$ ipython --no-banner

In [1]: import numpy as np

In [2]: np.set_printoptions(precision=2, suppress=True, linewidth=200)

In [3]: def tidy(a):
   ...:     return np.round(a, 2) + 0
   ...: 

In [4]: feats = np.minimum.outer(np.arange(1, 4), np.arange(1, 4)) * -3

In [5]: feats
Out[5]: 
array([[-3, -3, -3],
       [-3, -6, -6],
       [-3, -6, -9]])

In [6]: np.einsum("ii->", feats)
Out[6]: np.int64(-18)

In [7]: tidy(np.linalg.det(feats.T))
Out[7]: np.float64(-27.0)

In [8]: tidy(np.linalg.eigvals(feats).sum().real)
Out[8]: np.float64(-18.0)

In [9]: tidy(np.linalg.det(2 * feats)), tidy(np.linalg.det(feats))
Out[9]: (np.float64(-216.0), np.float64(-27.0))

In [10]: tidy(np.poly(feats))
Out[10]: array([ 1., 18., 45., 27.])

In [11]: np.einsum("ij,ji->", feats, feats)
Out[11]: np.int64(234)

In [12]: np.kron(np.eye(2, dtype=int), feats)
Out[12]: 
array([[-3, -3, -3,  0,  0,  0],
       [-3, -6, -6,  0,  0,  0],
       [-3, -6, -9,  0,  0,  0],
       [ 0,  0,  0, -3, -3, -3],
       [ 0,  0,  0, -3, -6, -6],
       [ 0,  0,  0, -3, -6, -9]])

In [13]: tidy(np.linalg.eigvals(feats))
Out[13]: array([-15.15,  -1.93,  -0.92])

In [14]: rng = np.random.default_rng(15)

In [15]: labels = rng.permutation(3)

In [16]: other = feats[:, labels] * rng.choice([-1, 1], 3)

In [17]: other
Out[17]: 
array([[-3, -3,  3],
       [-3, -6,  6],
       [-3, -9,  6]])

In [18]: Uu, _, VT = np.linalg.svd(feats.T @ other)

In [19]: tidy(Uu @ VT)
Out[19]: 
array([[ 1.,  0.,  0.],
       [ 0.,  0., -1.],
       [ 0.,  1.,  0.]])

In [20]: labels
Out[20]: array([0, 2, 1])

In [21]: r0 = np.array([1, 5])

In [22]: np.array([np.convolve(row, r0, "same") for row in feats])
Out[22]: 
array([[ -3, -18, -18],
       [ -3, -21, -36],
       [ -3, -21, -39]])

In [23]: Q, R = np.linalg.qr(feats)

In [24]: tidy(abs(R[0, 0])), tidy(np.linalg.norm(feats[:, 0]))
Out[24]: (np.float64(5.2), np.float64(5.2))

In [25]: tidy(R)
Out[25]: 
array([[ 5.2 ,  8.66, 10.39],
       [ 0.  ,  2.45,  3.67],
       [ 0.  ,  0.  , -2.12]])

In [26]: tidy(Q)
Out[26]: 
array([[-0.58,  0.82,  0.  ],
       [-0.58, -0.41, -0.71],
       [-0.58, -0.41,  0.71]])

In [27]: tidy(Q @ R)
Out[27]: 
array([[-3., -3., -3.],
       [-3., -6., -6.],
       [-3., -6., -9.]])

In [28]: Q.shape, R.shape
Out[28]: ((3, 3), (3, 3))

In [29]: np.allclose(R.T @ R, feats.T @ feats)
Out[29]: True

In [30]: labels = rng.permutation(3)

In [31]: other = R[:, labels] * rng.choice([-1, 1], 3)

In [32]: tidy(other)
Out[32]: 
array([[-10.39,  -5.2 ,   8.66],
       [ -3.67,   0.  ,   2.45],
       [  2.12,   0.  ,   0.  ]])

In [33]: Uu, _, VT = np.linalg.svd(R.T @ other)

In [34]: labels
Out[34]: array([2, 0, 1])

In [35]: tidy(np.linalg.lstsq(R, other)[0])
Out[35]: 
array([[ 0., -1.,  0.],
       [ 0.,  0.,  1.],
       [-1.,  0.,  0.]])
